% ipython --no-banner

In [1]: import numpy as np

In [2]: np.set_printoptions(precision=1, suppress=True, linewidth=100, sign=" ")

In [3]: rnd = lambda a: np.round(a, 1) + 0

In [4]: X = np.load("m.npy")

In [5]: X
Out[5]: 
array([[-0.8,  7.4, -2.2,  4.3, -5.2],
       [-2. ,  8.8, -5.8,  6.9, -7. ],
       [ 0. ,  4.1, -5.6,  0.7, -0.7],
       [-0.4,  4.3, -7. ,  3.7, -1.9],
       [-1.2,  7.9, -5.5,  5.3, -4.6],
       [-1. ,  6.1, -2.4,  2.3, -3.8],
       [ 0.5,  5.3, -3. ,  1.8, -2.2],
       [-1.5,  3.2, -0.4,  4.6, -4.7],
       [-0.6,  1.3, -0.4,  1.4, -2. ],
       [ 0.9,  2. , -4.4,  0.7,  0.4],
       [-1. ,  5.9, -3.2,  3.5, -3.5],
       [-2. ,  9.3, -2.8,  7.8, -8.5],
       [-0.3,  5. , -6.5,  3.8, -2.5],
       [-2.2,  5.3, -2.3,  6. , -6.1],
       [-0.4,  3.8, -0.9,  1.7, -3. ],
       [-0.3,  4.1, -1.2,  2.2, -2.6],
       [-1.2,  2.4, -0.6,  3.3, -3.3],
       [-1.5, 10.6, -5.1,  7.8, -8.2],
       [-0.5,  1.6, -2.2,  1.6, -1.4]])

In [6]: x = np.array([3, 3, 5, -5, 3])

In [7]: rhs = X @ x

In [8]: try:
   ...:     np.linalg.solve(X, rhs)
   ...: except np.linalg.LinAlgError as e:
   ...:     print("failed:", e)
   ...: 
failed: Last 2 dimensions of the array must be square

In [9]: rnd(np.linalg.pinv(X) @ X)
Out[9]: 
array([[ 1.,  0.,  0.,  0.,  0.],
       [ 0.,  1.,  0.,  0.,  0.],
       [ 0.,  0.,  1.,  0.,  0.],
       [ 0.,  0.,  0.,  1.,  0.],
       [ 0.,  0.,  0.,  0.,  1.]])

In [10]: rng = np.random.default_rng(74529)

In [11]: rhs = rhs + 0.3 * rng.normal(size=19)

In [12]: rnd(rhs)
Out[12]: 
array([-27.9, -63.7, -21.4, -47.9, -47.6, -19.7, -13.5, -33.7, -12.8, -15.5, -29.7, -56.3, -45.3,
       -50.4, -11.9, -13.4, -25.9, -62.3, -20.2])

In [13]: coef, *_ = np.linalg.lstsq(X, rhs)

In [14]: rnd(coef)
Out[14]: array([ 2.9,  3. ,  5. , -5. ,  3. ])

In [15]: rnd(X.T @ (rhs - X @ coef))
Out[15]: array([ 0.,  0.,  0.,  0.,  0.])

In [16]: Uu, s, Vt = np.linalg.svd(X, full_matrices=False)

In [17]: rnd(np.sqrt((s ** 2).sum())), rnd(np.linalg.norm(X))
Out[17]: (np.float64(40.8), np.float64(40.8))

In [18]: Uu.shape, s.shape, Vt.shape
Out[18]: ((19, 5), (5,), (5, 5))

In [19]: rnd(s)
Out[19]: array([ 39.2,  10.3,   4.5,   1.5,   0.9])

In [20]: np.abs(Uu[:, 0]).round(6).argmax()
Out[20]: np.int64(17)

In [21]: F = np.loadtxt("layer3.csv", delimiter=",")

In [22]: F
Out[22]: 
array([[-1. , -0.3,  1.4, -0.3],
       [-1.1, -0.4,  2.9,  0.5],
       [-1.8, -0.6,  0.7, -0.4],
       [-0.9, -0.3,  0.3,  0.8],
       [ 0.3,  0.1,  1.1, -1.6],
       [ 0.7,  0.2,  0.2,  1.1],
       [ 4. ,  1.3,  0.3,  0. ],
       [-2. , -0.6,  1.2,  3.2],
       [-4.8, -1.6,  0.9,  0.2],
       [-0.4, -0.2,  3.6, -1.4],
       [-0.8, -0.3, -0.1,  0.8],
       [-1.6, -0.5, -0.7,  0.3],
       [ 1.6,  0.5, -0.7,  0.5],
       [ 5.1,  1.7, -1.5, -0.7],
       [-2.1, -0.7,  0.4,  1.5],
       [-0.6, -0.1, -1. ,  1.6],
       [-2.3, -0.8,  1.5,  0.4],
       [-2.5, -0.9,  0.7, -1.6],
       [ 1.2,  0.4,  1.5,  0.7],
       [-3.1, -1. , -0.1, -1.8],
       [-1.9, -0.7, -0.5,  1. ],
       [-3.4, -1.1,  0.5, -0.7],
       [ 7.1,  2.4,  0.1, -0.2],
       [-0.3, -0.1, -1.6,  0.5],
       [ 0.5,  0.2,  0.3,  0.2],
       [-2.1, -0.7, -0.5,  0.4],
       [ 1.8,  0.5, -1.3, -0.5],
       [-6.7, -2.2,  1.4,  0.6],
       [ 2.3,  0.8,  1.5, -2.6],
       [-4.2, -1.4,  1.3, -0.4]])

In [23]: cen = (F - F.mean(axis=0)) / F.std(axis=0)

In [24]: rnd(cen.std(axis=0))
Out[24]: array([ 1.,  1.,  1.,  1.])

In [25]: coef = np.linalg.lstsq(np.delete(cen, 2, axis=1), cen[:, 2])[0]

In [26]: rnd(1 - np.var(cen[:, 2] - np.delete(cen, 2, axis=1) @ coef))
Out[26]: np.float64(0.1)

In [27]: W1 = np.array([[2, -3, 2, -2, -3],
    ...:     [-3, 1, -2, -1, -3],
    ...:     [2, -3, 3, -1, -1],
    ...:     [1, 0, 2, -3, -2]])

In [28]: coef = np.array([-1, -2, -1, -1, 3])

In [29]: H = np.maximum(F @ W1 + coef, 0)

In [30]: rnd((H > 0).mean(axis=0))
Out[30]: array([ 0.4,  0.5,  0.5,  0.5,  0.7])

In [31]: (H > 0).astype(int)
Out[31]: 
array([[ 1,  0,  1,  1,  1],
       [ 1,  0,  1,  0,  1],
       [ 0,  1,  0,  1,  1],
       [ 0,  0,  1,  0,  1],
       [ 0,  0,  0,  1,  1],
       [ 1,  0,  1,  0,  0],
       [ 1,  0,  1,  0,  0],
       [ 1,  0,  1,  0,  1],
       [ 0,  1,  0,  1,  1],
       [ 1,  0,  1,  1,  1],
       [ 0,  1,  0,  0,  1],
       [ 0,  1,  0,  1,  1],
       [ 0,  0,  1,  0,  0],
       [ 1,  0,  0,  0,  0],
       [ 0,  1,  1,  0,  1],
       [ 0,  1,  0,  0,  1],
       [ 1,  0,  1,  1,  1],
       [ 0,  1,  0,  1,  1],
       [ 1,  0,  1,  0,  0],
       [ 0,  1,  0,  1,  1],
       [ 0,  1,  0,  1,  1],
       [ 0,  1,  0,  1,  1],
       [ 1,  0,  1,  0,  0],
       [ 0,  1,  0,  0,  1],
       [ 1,  0,  1,  0,  1],
       [ 0,  1,  0,  1,  1],
       [ 0,  0,  0,  0,  0],
       [ 0,  1,  0,  1,  1],
       [ 1,  0,  1,  0,  0],
       [ 0,  1,  0,  1,  1]])

In [32]: cent = np.array([[-2, -3], [-2, 0], [0, 3], [-1, 2], [0, -2]])

In [33]: (H @ cent).round(6).argmax(axis=1)
Out[33]: 
array([ 0,  1,  0,  0,  0,  1,  1,  1,  1,  1,  0,  0,  1,  0,  0,  0,  0,  1,  1,  1,  0,  1,  1,
        0,  1,  0,  0,  1,  1,  0])
